$ python3 -q
>>> import numpy as np
>>> np.set_printoptions(suppress=True, linewidth=140)
>>> rd = lambda a: np.round(a, 3) + 0
>>> X = np.load("data.npy")
>>> print(X)
[[-1  1  0  2  1]
 [ 1 -1  1  0  2]
 [ 2  1 -1  1  0]
 [ 0  2  1 -1  1]
 [ 1  0  2  1 -1]]
>>> print(rd(np.sort(np.abs(np.fft.fft(X[0])))), rd(np.sort(np.linalg.svd(X, compute_uv=False))))
[2.32 2.32 2.76 2.76 3.  ] [2.32 2.32 2.76 2.76 3.  ]
>>> print(np.allclose(X @ X.T, X.T @ X))
True
>>> print((X @ X)[0])
[ 3  2  5 -3  2]
>>> print(rd(np.fft.fft(X[0])))
[ 3.+0.j    -2.+1.176j -2.-1.902j -2.+1.902j -2.-1.176j]
>>> print(X @ X)
[[ 3  2  5 -3  2]
 [ 2  3  2  5 -3]
 [-3  2  3  2  5]
 [ 5 -3  2  3  2]
 [ 2  5 -3  2  3]]
>>> f = np.array([0, 3, -1, 3, 3])
>>> B = X + np.outer(f, np.eye(5)[0])
>>> print(np.linalg.matrix_rank(B - X))
1
>>> print(rd(np.linalg.det(B) / np.linalg.det(X)), rd(1 + np.linalg.solve(X, f)[0]))
1.358 1.358
>>> print(np.linalg.matrix_rank(np.linalg.inv(B) - np.linalg.inv(X), tol=1e-8))
1
>>> B = X / np.sqrt((X ** 2).mean(axis=1, keepdims=True))
>>> print(np.linalg.matrix_rank(B) == np.linalg.matrix_rank(X))
True
>>> print(np.linalg.matrix_rank(X - X.mean(axis=1, keepdims=True)))
4
>>> print(rd(np.linalg.norm(B, axis=1)))
[2.236 2.236 2.236 2.236 2.236]
>>> print(X - X.mean(axis=1, keepdims=True))
[[-1.6  0.4 -0.6  1.4  0.4]
 [ 0.4 -1.6  0.4 -0.6  1.4]
 [ 1.4  0.4 -1.6  0.4 -0.6]
 [-0.6  1.4  0.4 -1.6  0.4]
 [ 0.4 -0.6  1.4  0.4 -1.6]]
>>> print(rd(B[4]))
[ 0.845  0.     1.69   0.845 -0.845]
>>> m1 = np.load("run1.npy")
>>> print(rd(m1))
[[-0.27   0.266  0.384 -0.815 -0.212]
 [-0.432 -0.121  0.518  0.489 -0.54 ]
 [-0.702  0.456 -0.531  0.117  0.054]
 [ 0.324  0.071 -0.47  -0.094 -0.812]
 [-0.378 -0.837 -0.283 -0.274 -0.029]]
>>> # columns are unit length and at right angles
>>> rng = np.random.default_rng(677946)
>>> labels = rng.permutation(5)
>>> B = m1[:, labels] * rng.choice([-1, 1], 5)
>>> print(rd(B))
[[ 0.266 -0.27  -0.384 -0.212  0.815]
 [-0.121 -0.432 -0.518 -0.54  -0.489]
 [ 0.456 -0.702  0.531  0.054 -0.117]
 [ 0.071  0.324  0.47  -0.812  0.094]
 [-0.837 -0.378  0.283 -0.029  0.274]]
>>> Uu, _, Vh = np.linalg.svd(m1.T @ B)
>>> print(labels)
[1 0 2 4 3]
>>> print(rd(np.linalg.lstsq(m1, B)[0]))
[[ 0.  1.  0.  0.  0.]
 [ 1.  0.  0.  0.  0.]
 [ 0.  0. -1.  0.  0.]
 [ 0.  0.  0.  0. -1.]
 [ 0.  0.  0.  1.  0.]]
